$ ipython --no-banner

In [1]: import numpy as np

In [2]: np.set_printoptions(precision=2, suppress=True, linewidth=100)

In [3]: data = np.load("test4.npy")

In [4]: data
Out[4]: 
array([[5, 3, 4, 4, 3],
       [6, 4, 5, 5, 4],
       [4, 2, 3, 3, 2],
       [4, 2, 3, 3, 2],
       [6, 4, 5, 5, 4]])

In [5]: proj = np.triu(np.array([[0, 1, 0, 3, 3],
   ...:     [0, 2, 5, 1, 3],
   ...:     [1, 2, 1, 2, 0],
   ...:     [2, 3, 2, 2, 1],
   ...:     [3, 2, 0, 4, 3]]), 1) + np.eye(5)

In [6]: other = proj @ data @ np.linalg.inv(proj)

In [7]: np.trace(other), np.trace(data)
Out[7]: (np.float64(19.0), np.int64(19))

In [8]: np.linalg.matrix_rank(other)
Out[8]: np.int64(2)

In [9]: np.round(np.poly(other), 2) + 0
Out[9]: array([  1., -19.,  10.,   0.,   0.,   0.])

In [10]: np.round(np.linalg.det(other), 2)
Out[10]: np.float64(-0.0)

In [11]: A = np.load("out18.npy")

In [12]: A
Out[12]: 
array([[  5.65,   0.19, -20.46, -26.11,   0.  ,  -5.55],
       [  5.18,   0.43, -18.49, -23.67,   0.  ,  -4.98],
       [  4.98,   0.52, -17.65, -22.63,   0.  ,  -4.74],
       [  4.95,   0.53, -17.53, -22.49,   0.  ,  -4.71],
       [  4.94,   0.54, -17.47, -22.4 ,   0.  ,  -4.69],
       [  4.78,   0.6 , -16.84, -21.62,   0.  ,  -4.51],
       [  3.38,   1.05, -11.48, -14.86,   0.  ,  -3.  ],
       [  3.38,   1.06, -11.46, -14.84,   0.  ,  -3.  ],
       [  3.27,   1.08, -11.08, -14.35,   0.  ,  -2.89],
       [  1.18,   1.06,  -4.49,  -5.68,   0.  ,  -1.12],
       [  0.92,   0.97,  -3.78,  -4.7 ,   0.  ,  -0.94],
       [  0.69,   0.88,  -3.2 ,  -3.9 ,   0.  ,  -0.8 ],
       [  0.64,   0.85,  -3.05,  -3.69,   0.  ,  -0.77],
       [ -0.06,   0.29,  -1.16,  -1.11,   0.  ,  -0.33],
       [ -0.06,   0.29,  -1.15,  -1.08,   0.  ,  -0.32],
       [ -0.12,   0.06,  -0.51,  -0.39,   0.  ,  -0.16],
       [ -0.1 ,   0.04,  -0.42,  -0.31,   0.  ,  -0.13],
       [  0.23,   0.06,   0.58,   0.35,   0.  ,   0.2 ],
       [  0.77,   0.42,   1.82,   1.06,   0.  ,   0.67],
       [  3.61,   3.88,  10.01,   6.4 ,   0.  ,   3.75],
       [  4.95,   6.03,  14.91,   9.96,   0.  ,   5.57],
       [  5.06,   6.22,  15.34,  10.28,   0.  ,   5.73],
       [  5.33,   6.68,  16.39,  11.06,   0.  ,   6.12],
       [  5.56,   7.08,  17.3 ,  11.74,   0.  ,   6.45]])

In [13]: def softmax(z):
    ...:     e = np.exp(z - z.max(axis=-1, keepdims=True))
    ...:     return e / e.sum(axis=-1, keepdims=True)
    ...: 

In [14]: softmax(A).sum(axis=1)
Out[14]: 
array([1., 1., 1., 1., 1., 1., 1., 1., 1., 1., 1., 1., 1., 1., 1., 1., 1., 1., 1., 1., 1., 1., 1.,
       1.])

In [15]: att = A @ A.T / np.sqrt(6)

In [16]: softmax(att).round(6).argmax(axis=1)
Out[16]: 
array([ 0,  0,  0,  0,  0,  0,  0,  0,  0,  0,  0,  0,  0,  0,  0,  0,  0, 23, 23, 23, 23, 23, 23,
       23])
